$ python -q
>>> import numpy as np
>>> import numpy.linalg as la
>>> np.set_printoptions(precision=1, suppress=True, linewidth=200)
>>> feats = np.load("layer1.npy")
>>> print(feats.round(1) + 0)
[[ -4.6 -14.8  -5.2  -1.9   9.9 -21.1 -21.7 -11.2  -2.1 -23.9  -7.6  -1.6 -33.2]
 [ -2.1  -3.4  -0.1  -2.    3.4  -4.7  -5.8  -4.4  -2.1  -7.9   0.8  -1.  -10.2]
 [ -2.   -3.    0.   -2.    3.   -4.   -5.   -4.   -2.   -7.    1.   -1.   -8.9]
 [ -0.9  -0.7  -0.2  -1.    0.2  -0.4  -0.5  -1.   -0.6  -1.1   0.2  -0.5  -1.2]
 [  3.7   3.4   2.4   3.3   0.7   1.8   1.3   3.2   1.6   2.9   1.5   2.2   2.8]
 [  4.4   4.1   2.9   3.9   0.8   2.2   1.5   3.8   1.9   3.4   2.    2.6   3.3]
 [  5.8   5.6   4.1   5.1   1.2   3.1   2.1   4.9   2.3   4.4   3.1   3.4   4.2]
 [  7.3   7.4   5.5   6.3   1.7   4.2   2.7   6.2   2.8   5.5   4.4   4.3   5.4]
 [  8.5   8.7   6.6   7.3   2.    5.1   3.3   7.2   3.1   6.4   5.5   5.    6.2]
 [ 17.1  19.5  15.2  13.8   4.4  12.6   7.8  14.1   5.1  13.   14.6   9.9  13.3]
 [ 19.2  22.2  17.4  15.3   5.   14.6   9.1  15.8   5.6  14.6  17.   11.1  15.1]
 [ 22.4  26.5  20.9  17.6   5.9  17.8  11.1  18.4   6.2  17.2  20.9  12.9  18. ]
 [ 22.7  26.9  21.3  17.9   6.   18.1  11.3  18.7   6.2  17.5  21.3  13.1  18.4]
 [ 24.7  29.7  23.5  19.3   6.5  20.2  12.6  20.4   6.6  19.2  23.8  14.2  20.3]]
>>> # rank 3
>>> rk = la.matrix_rank(feats)
>>> print(rk)
3
>>> null = la.svd(feats)[2][rk:].T
>>> print([int(la.matrix_rank(feats[:i])) for i in range(1, len(feats) + 1)])
[1, 2, 3, 3, 3, 3, 3, 3, 3, 3, 3, 3, 3, 3]
>>> print([int(la.matrix_rank(feats[:, :j + 1])) for j in range(13)])
[1, 2, 3, 3, 3, 3, 3, 3, 3, 3, 3, 3, 3]
>>> J = np.load("run15.npy")
>>> print(J)
[[  4.   2.   0.  -2.]
 [-17. -16.  -6.   7.]
 [ 17.  19.   9.  -7.]
 [-13. -14.  -6.   5.]]
>>> # rows and columns are dependent
>>> left, sig, Vh = la.svd(J)
>>> V = Vh[:(sig > 1e-8).sum()]
>>> rng = np.random.default_rng(70)
>>> x = J[0] + 2 * J[3] + rng.integers(2) * np.eye(4)[2]
>>> print(x)
[-22. -26. -11.   8.]
>>> print(V.T @ V)
[[ 0.8  0.3 -0.3 -0.3]
 [ 0.3  0.8  0.3  0.3]
 [-0.3  0.3  0.8 -0.2]
 [-0.3  0.3 -0.2  0.8]]
>>> print(round(float(la.norm(x - V.T @ V @ x)), 1))
0.5
>>> t = np.radians(15)
>>> r_ = np.eye(4)
>>> r_[0, 0] = r_[1, 1] = np.cos(t)
>>> r_[0, 1], r_[1, 0] = -np.sin(t), np.sin(t)
>>> print(r_)
[[ 1.  -0.3  0.   0. ]
 [ 0.3  1.   0.   0. ]
 [ 0.   0.   1.   0. ]
 [ 0.   0.   0.   1. ]]
>>> out = J @ r_.T
>>> print(np.allclose(J @ J.T, out @ out.T))
True
>>> print(round(la.det(r_), 1), round(float(np.trace(r_)), 1))
1.0 3.9
>>> print(np.round(la.svd(J, compute_uv=False), 1) + 0, np.round(la.svd(out, compute_uv=False), 1) + 0)
[43.   3.1  0.5  0. ] [43.   3.1  0.5  0. ]
>>> M = np.load("data.npy")
>>> print(M)
[[ 12  -5 -13   4  -1   9   7]
 [ -5 -16  -6   4 -10 -12  -1]
 [-13  -6   0 -11   3  -7   2]
 [  4   4 -11  -6 -11  -3  -8]
 [ -1 -10   3 -11   4   1  13]
 [  9 -12  -7  -3   1 -14   1]
 [  7  -1   2  -8  13   1 -16]]
>>> # symmetric, so the eigenvalues are real
>>> left, sig, Vh = la.svd(M, full_matrices=False)
>>> print((sig > 1e-8).sum())
7
>>> print(np.round(np.sqrt((sig ** 2).sum()), 1), round(float(la.norm(M)), 1))
57.2 57.2
>>> print(np.abs(left[:, 0]).round(6).argmax())
1
>>> print(np.abs(Vh[0]))
[0.1 0.7 0.3 0.1 0.3 0.5 0.2]
>>> print(np.cumsum(sig ** 2) / np.sum(sig ** 2))
[0.3 0.5 0.7 0.9 1.  1.  1. ]
>>> print(np.allclose(left * sig @ Vh, M))
True
>>> print(np.round(left.T @ M @ Vh.T, 1) + 0)
[[32.   0.   0.   0.   0.   0.   0. ]
 [ 0.  27.5  0.   0.   0.   0.   0. ]
 [ 0.   0.  25.   0.   0.   0.   0. ]
 [ 0.   0.   0.  23.1  0.   0.   0. ]
 [ 0.   0.   0.   0.  15.   0.   0. ]
 [ 0.   0.   0.   0.   0.   9.   0. ]
 [ 0.   0.   0.   0.   0.   0.   5.6]]
>>> idx = rng.permutation(7)
>>> print(idx)
[3 0 6 1 5 2 4]
>>> out = M[idx][:, idx]
>>> print(np.diag(out))
[ -6  12 -16 -16 -14   0   4]
>>> print(out)
[[ -6   4  -8   4  -3 -11 -11]
 [  4  12   7  -5   9 -13  -1]
 [ -8   7 -16  -1   1   2  13]
 [  4  -5  -1 -16 -12  -6 -10]
 [ -3   9   1 -12 -14  -7   1]
 [-11 -13   2  -6  -7   0   3]
 [-11  -1  13 -10   1   3   4]]
>>> print(np.sort(np.abs(la.eigvals(out))))
[ 5.6  9.  15.  23.1 25.  27.5 32. ]
>>> w, V = la.eigh(out)
>>> print(np.round(V.T @ out @ V, 1) + 0)
[[-32.    0.    0.    0.    0.    0.    0. ]
 [  0.  -25.    0.    0.    0.    0.    0. ]
 [  0.    0.  -15.    0.    0.    0.    0. ]
 [  0.    0.    0.   -9.    0.    0.    0. ]
 [  0.    0.    0.    0.   -5.6   0.    0. ]
 [  0.    0.    0.    0.    0.   23.1   0. ]
 [  0.    0.    0.    0.    0.    0.   27.5]]
>>> print(np.unique(w.round(6) + 0, return_counts=True)[1])
[1 1 1 1 1 1 1]
>>> print(np.abs(V[:, -1]).round(6).argmax())
1
>>> print(la.eigvalsh(out + -2 * np.eye(7)))
[-34.  -27.  -17.  -11.   -7.6  21.1  25.5]
>>> print(np.abs(V[:, -1]))
[0.4 0.6 0.1 0.1 0.2 0.5 0.4]
>>> print(w)
[-32.  -25.  -15.   -9.   -5.6  23.1  27.5]
>>> print(la.eigvalsh(out @ out))
[  31.    81.7  225.4  531.9  622.9  757.9 1025.1]
>>> print(la.svd(out, compute_uv=False))
[32.  27.5 25.  23.1 15.   9.   5.6]
>>> cov = M.T @ M
>>> print(np.diag(cov))
[485 578 388 383 417 481 544]
>>> print(la.eigvalsh(cov)[::-1])
[1025.1  757.9  622.9  531.9  225.4   81.7   31. ]
>>> print(cov)
[[ 485    9 -222   75   51  127  -85]
 [   9  578  169  112   38  334 -189]
 [-222  169  388  -38  225   91    3]
 [  75  112  -38  383 -162  106   32]
 [  51   38  225 -162  417  126  -58]
 [ 127  334   91  106  126  481   68]
 [ -85 -189    3   32  -58   68  544]]
>>> print((M @ M.T).shape)
(7, 7)
>>> K = np.loadtxt("a.csv", delimiter=",")
>>> print(K)
[[ 1.  0.  0.  0.  0.  0.  0.  0.  0.  0.]
 [ 0.  1.  0.  0.  0.  0.  0.  0.  0.  0.]
 [ 5. -3.  1.  0.  0.  0.  0.  0.  0.  0.]
 [-7.  8. -6.  1.  0.  0.  0.  0.  0.  0.]
 [-9. -1. -6.  9.  1.  0.  0.  0.  0.  0.]
 [ 9. -4. -5.  2. -1.  1.  0.  0.  0.  0.]
 [-4. -2.  9. -6. -5. -9.  1.  0.  0.  0.]
 [-5. -6. -8. -6.  5.  6.  7.  1.  0.  0.]
 [ 8.  8. -5.  6.  1.  7. -8.  1.  1.  0.]
 [ 3. -6.  1.  2.  2. -1. -4. -9.  0.  1.]]
>>> # triangular
>>> print(K.reshape(2, -1))
[[ 1.  0.  0.  0.  0.  0.  0.  0.  0.  0.  0.  1.  0.  0.  0.  0.  0.  0.  0.  0.  5. -3.  1.  0.  0.  0.  0.  0.  0.  0. -7.  8. -6.  1.  0.  0.  0.  0.  0.  0. -9. -1. -6.  9.  1.  0.  0.  0.  0.
   0.]
 [ 9. -4. -5.  2. -1.  1.  0.  0.  0.  0. -4. -2.  9. -6. -5. -9.  1.  0.  0.  0. -5. -6. -8. -6.  5.  6.  7.  1.  0.  0.  8.  8. -5.  6.  1.  7. -8.  1.  1.  0.  3. -6.  1.  2.  2. -1. -4. -9.  0.
   1.]]
>>> print(K.reshape(-1, 2))
[[ 1.  0.]
 [ 0.  0.]
 [ 0.  0.]
 [ 0.  0.]
 [ 0.  0.]
 [ 0.  1.]
 [ 0.  0.]
 [ 0.  0.]
 [ 0.  0.]
 [ 0.  0.]
 [ 5. -3.]
 [ 1.  0.]
 [ 0.  0.]
 [ 0.  0.]
 [ 0.  0.]
 [-7.  8.]
 [-6.  1.]
 [ 0.  0.]
 [ 0.  0.]
 [ 0.  0.]
 [-9. -1.]
 [-6.  9.]
 [ 1.  0.]
 [ 0.  0.]
 [ 0.  0.]
 [ 9. -4.]
 [-5.  2.]
 [-1.  1.]
 [ 0.  0.]
 [ 0.  0.]
 [-4. -2.]
 [ 9. -6.]
 [-5. -9.]
 [ 1.  0.]
 [ 0.  0.]
 [-5. -6.]
 [-8. -6.]
 [ 5.  6.]
 [ 7.  1.]
 [ 0.  0.]
 [ 8.  8.]
 [-5.  6.]
 [ 1.  7.]
 [-8.  1.]
 [ 1.  0.]
 [ 3. -6.]
 [ 1.  2.]
 [ 2. -1.]
 [-4. -9.]
 [ 0.  1.]]
>>> print(K.ravel(order="F"))
[ 1.  0.  5. -7. -9.  9. -4. -5.  8.  3.  0.  1. -3.  8. -1. -4. -2. -6.  8. -6.  0.  0.  1. -6. -6. -5.  9. -8. -5.  1.  0.  0.  0.  1.  9.  2. -6. -6.  6.  2.  0.  0.  0.  0.  1. -1. -5.  5.  1.
  2.  0.  0.  0.  0.  0.  1. -9.  6.  7. -1.  0.  0.  0.  0.  0.  0.  1.  7. -8. -4.  0.  0.  0.  0.  0.  0.  0.  1.  1. -9.  0.  0.  0.  0.  0.  0.  0.  0.  1.  0.  0.  0.  0.  0.  0.  0.  0.  0.
  0.  1.]
>>> blk = K.reshape(10, 2, -1)
>>> print(blk.transpose(1, 0, 2))
[[[ 1.  0.  0.  0.  0.]
  [ 0.  1.  0.  0.  0.]
  [ 5. -3.  1.  0.  0.]
  [-7.  8. -6.  1.  0.]
  [-9. -1. -6.  9.  1.]
  [ 9. -4. -5.  2. -1.]
  [-4. -2.  9. -6. -5.]
  [-5. -6. -8. -6.  5.]
  [ 8.  8. -5.  6.  1.]
  [ 3. -6.  1.  2.  2.]]

 [[ 0.  0.  0.  0.  0.]
  [ 0.  0.  0.  0.  0.]
  [ 0.  0.  0.  0.  0.]
  [ 0.  0.  0.  0.  0.]
  [ 0.  0.  0.  0.  0.]
  [ 1.  0.  0.  0.  0.]
  [-9.  1.  0.  0.  0.]
  [ 6.  7.  1.  0.  0.]
  [ 7. -8.  1.  1.  0.]
  [-1. -4. -9.  0.  1.]]]
>>> print(blk[:, 0])
[[ 1.  0.  0.  0.  0.]
 [ 0.  1.  0.  0.  0.]
 [ 5. -3.  1.  0.  0.]
 [-7.  8. -6.  1.  0.]
 [-9. -1. -6.  9.  1.]
 [ 9. -4. -5.  2. -1.]
 [-4. -2.  9. -6. -5.]
 [-5. -6. -8. -6.  5.]
 [ 8.  8. -5.  6.  1.]
 [ 3. -6.  1.  2.  2.]]
>>> print(np.einsum("ihd,ihd->ih", blk, blk))
[[  1.   0.]
 [  1.   0.]
 [ 35.   0.]
 [150.   0.]
 [200.   0.]
 [127.   1.]
 [162.  82.]
 [186.  86.]
 [190. 115.]
 [ 54.  99.]]
>>> print(blk.sum(axis=1))
[[  1.   0.   0.   0.   0.]
 [  0.   1.   0.   0.   0.]
 [  5.  -3.   1.   0.   0.]
 [ -7.   8.  -6.   1.   0.]
 [ -9.  -1.  -6.   9.   1.]
 [ 10.  -4.  -5.   2.  -1.]
 [-13.  -1.   9.  -6.  -5.]
 [  1.   1.  -7.  -6.   5.]
 [ 15.   0.  -4.   7.   1.]
 [  2. -10.  -8.   2.   3.]]
